$ python3 -q
>>> import numpy as np
>>> np.set_printoptions(precision=2, suppress=True, linewidth=160, floatmode="fixed")
>>> tidy = lambda a: np.round(a, 2) + 0
>>> X = np.load("case17.npy")
>>> X
array([[-0.84,  0.47,  0.26, -1.65, -1.43, -2.13],
       [-0.10,  1.10, -0.60,  1.20,  1.00,  1.10],
       [ 1.30, -0.30,  0.50, -1.20,  2.10, -0.20],
       [ 2.90, -1.20, -0.10,  0.40, -0.30, -1.40],
       [-0.20,  1.40, -3.50, -0.40,  0.90, -2.00],
       [-1.00, -0.10,  0.40, -1.40, -1.20, -2.30],
       [ 0.90,  0.90, -0.70,  1.60, -0.10, -0.20]])
>>> u = np.array([2, -4, -7])
>>> tidy(np.convolve(X[3], u))
array([  5.80, -14.00, -15.70,   9.60,  -1.50,  -4.40,   7.70,   9.80])
>>> tidy(np.polyval(u, X[3]))
array([-1.78,  0.68, -6.58, -8.28, -5.62,  2.52])
>>> Uu, sig, Vt = np.linalg.svd(X, full_matrices=False)
>>> Uu.shape, sig.shape, Vt.shape
((7, 6), (6,), (6, 6))
>>> tidy(Uu.T @ Uu)
array([[1.00, 0.00, 0.00, 0.00, 0.00, 0.00],
       [0.00, 1.00, 0.00, 0.00, 0.00, 0.00],
       [0.00, 0.00, 1.00, 0.00, 0.00, 0.00],
       [0.00, 0.00, 0.00, 1.00, 0.00, 0.00],
       [0.00, 0.00, 0.00, 0.00, 1.00, 0.00],
       [0.00, 0.00, 0.00, 0.00, 0.00, 1.00]])
>>> np.abs(Uu[:, 0]).round(6).argmax()
np.int64(0)
>>> tidy(sig)
array([5.07, 4.44, 3.83, 2.77, 1.15, 0.44])
>>> (sig > 1e-8).sum()
np.int64(6)
>>> tidy(np.sqrt((sig ** 2).sum())), tidy(np.linalg.norm(X))
(np.float64(8.33), np.float64(8.33))
>>> tidy(np.cumsum(sig ** 2) / np.sum(sig ** 2))
array([0.37, 0.66, 0.87, 0.98, 1.00, 1.00])
